$ python -q
>>> import numpy as np
>>> np.set_printoptions(precision=2, suppress=True, linewidth=140)
>>> feats = np.load("test3.npy")
>>> feats
array([[ 0,  0, -1],
       [ 0,  0, -1],
       [ 1,  1,  0]])
>>> # skew-symmetric
>>> left, sig, vt = np.linalg.svd(feats, full_matrices=False)
>>> (sig > 1e-8).sum()
np.int64(2)
>>> np.sqrt((sig ** 2).sum()), round(float(np.linalg.norm(feats)), 2)
(np.float64(2.0), 2.0)
>>> np.round(vt @ vt.T, 2) + 0
array([[1., 0., 0.],
       [0., 1., 0.],
       [0., 0., 1.]])
>>> np.cumsum(sig ** 2) / np.sum(sig ** 2)
array([0.5, 1. , 1. ])
>>> sig / sig[0]
array([1., 1., 0.])
>>> np.allclose(left * sig @ vt, feats)
True
>>> [round(float(x), 2) for x in np.linalg.svd(feats, compute_uv=False)[:3]]
[1.41, 1.41, 0.0]
>>> round(np.linalg.norm(feats, 2) / np.linalg.norm(feats), 2)
np.float64(0.71)
>>> np.linalg.cond(feats) > 100
np.True_
>>> rng = np.random.default_rng(590523)
>>> Y = feats + rng.integers(-2, 3, (3, 2)) @ rng.integers(-2, 3, (2, 3))
>>> Y
array([[ 0,  6, -3],
       [ 0, -1,  0],
       [ 1,  2,  1]])
>>> np.abs(Y - feats).sum(axis=1)
array([8, 2, 2])
>>> np.linalg.matrix_rank(Y - feats, tol=1e-8)
np.int64(2)
>>> r0, r1 = Y[0], Y[2]
>>> r0 @ r0
np.int64(45)
>>> r0 @ r1
np.int64(9)
>>> p = (r0 @ r1) / (r0 @ r0) * r0
>>> round(np.linalg.norm(r0 + r1) ** 2 + np.linalg.norm(r0 - r1) ** 2, 2)
np.float64(102.0)
>>> r1 - p
array([1. , 0.8, 1.6])
>>> np.linalg.matrix_rank(np.outer(r0, r1))
np.int64(1)
>>> p
array([ 0. ,  1.2, -0.6])
>>> np.outer(r0, r1)
array([[ 0,  0,  0],
       [ 6, 12,  6],
       [-3, -6, -3]])
